$ ipython --no-banner

In [1]: import numpy as np

In [2]: from numpy import linalg as LA

In [3]: np.set_printoptions(suppress=True, linewidth=200)

In [4]: M = np.loadtxt("dump.csv", delimiter=",")

In [5]: print(M)
[[-1.  1.  1.  1.  1.  1.  1.  1.  1.  1.  1.]
 [ 1. -1.  1.  1.  1.  1.  1.  1.  1.  1.  1.]
 [ 1.  1. -1.  1.  1.  1.  1.  1.  1.  1.  1.]
 [ 1.  1.  1. -1.  1.  1.  1.  1.  1.  1.  1.]
 [ 1.  1.  1.  1. -1.  1.  1.  1.  1.  1.  1.]
 [ 1.  1.  1.  1.  1. -1.  1.  1.  1.  1.  1.]
 [ 1.  1.  1.  1.  1.  1. -1.  1.  1.  1.  1.]
 [ 1.  1.  1.  1.  1.  1.  1. -1.  1.  1.  1.]
 [ 1.  1.  1.  1.  1.  1.  1.  1. -1.  1.  1.]
 [ 1.  1.  1.  1.  1.  1.  1.  1.  1. -1.  1.]
 [ 1.  1.  1.  1.  1.  1.  1.  1.  1.  1. -1.]]

In [6]: f = np.array([-2, -2, 1, 1, 2, -1, 0, 2, -2, 2, 1])

In [7]: A2 = M + np.outer(f, np.eye(11)[1])

In [8]: print(round(float(LA.det(A2) / LA.det(M)), 4), round(1 + LA.solve(M, f)[1], 4))
2.1111 2.1111

In [9]: print(LA.matrix_rank(LA.inv(A2) - LA.inv(M), tol=1e-8))
1

In [10]: print(A2)
[[-1. -1.  1.  1.  1.  1.  1.  1.  1.  1.  1.]
 [ 1. -3.  1.  1.  1.  1.  1.  1.  1.  1.  1.]
 [ 1.  2. -1.  1.  1.  1.  1.  1.  1.  1.  1.]
 [ 1.  2.  1. -1.  1.  1.  1.  1.  1.  1.  1.]
 [ 1.  3.  1.  1. -1.  1.  1.  1.  1.  1.  1.]
 [ 1.  0.  1.  1.  1. -1.  1.  1.  1.  1.  1.]
 [ 1.  1.  1.  1.  1.  1. -1.  1.  1.  1.  1.]
 [ 1.  3.  1.  1.  1.  1.  1. -1.  1.  1.  1.]
 [ 1. -1.  1.  1.  1.  1.  1.  1. -1.  1.  1.]
 [ 1.  3.  1.  1.  1.  1.  1.  1.  1. -1.  1.]
 [ 1.  2.  1.  1.  1.  1.  1.  1.  1.  1. -1.]]
